% python3 -q
>>> import numpy as np
>>> from numpy import linalg as LA
>>> np.set_printoptions(precision=2, suppress=True, linewidth=120, sign=" ")
>>> def tidy(a):
...     return np.round(a, 2) + 0
... 
>>> feats = np.load("case6.npy")
>>> print(feats)
[[-8  3  0]
 [ 4 -3  7]
 [ 2 -9  4]]
>>> f = np.array([2, 2])
>>> print(np.array([np.convolve(row, f, "same") for row in feats]))
[[-16 -10   6]
 [  8   2   8]
 [  4 -14 -10]]
>>> print(np.cross(feats[1, :3], feats[2, :3]))
[ 51  -2 -30]
>>> print(np.convolve(feats[1], f))
[  8   2   8  14]
>>> print(np.polyval(f, feats[1]))
[10 -4 16]
>>> other = LA.inv(feats)
>>> print(tidy(LA.det(feats) * LA.det(other)))
1.0
>>> print(tidy(LA.det(feats) * other))
[[ 51. -12.  21.]
 [ -2. -32.  56.]
 [-30. -66.  12.]]
>>> print(tidy(LA.inv(other)))
[[-8.  3.  0.]
 [ 4. -3.  7.]
 [ 2. -9.  4.]]
>>> print(tidy(LA.cond(feats)))
2.88
>>> print(tidy(other))
[[-0.12  0.03 -0.05]
 [ 0.    0.08 -0.14]
 [ 0.07  0.16 -0.03]]
>>> print(LA.matrix_rank(feats))
3
>>> LA.rank(feats)
Traceback (most recent call last):
  File "<python-input-18>", line 1, in <module>
    LA.rank(feats)
    ^^^^^^^
AttributeError: module 'numpy.linalg' has no attribute 'rank'
>>> print(tidy(LA.norm(feats)))
15.75
>>> E = np.load("out14.npy")
>>> print(E)
[[ 27   0  27  27]
 [-21   0 -21 -21]
 [ -3   0  -3  -3]]
>>> print(np.unique(E.round(6), axis=0).shape)
(3, 4)
>>> try:
...     LA.inv(E)
... except LA.LinAlgError as e:
...     print("failed:", e)
... 
failed: Last 2 dimensions of the array must be square
>>> print(LA.lstsq(E[:-1].T, E[-1])[2])
1
>>> print(tidy(np.trace(LA.pinv(E) @ E)))
1.0
>>> other = E / LA.norm(E, axis=1, keepdims=True)
>>> gram = other @ other.T
>>> print(tidy(gram))
[[ 1. -1. -1.]
 [-1.  1.  1.]
 [-1.  1.  1.]]
>>> print(tidy(gram[1]))
[-1.  1.  1.]
>>> print(np.argwhere(np.triu(np.abs(gram) > 0.95, 1)))
[[ 0  1]
 [ 0  2]
 [ 1  2]]
>>> other = np.array([[-4, 5, -6], [0, -2, 8], [-8, -5, 8], [-9, -8, 7]])
>>> print(E @ other)
[[-567 -216  243]
 [ 441  168 -189]
 [  63   24  -27]]
>>> print(np.einsum("ij,ij->i", E, E))
[ 2187  1323    27]
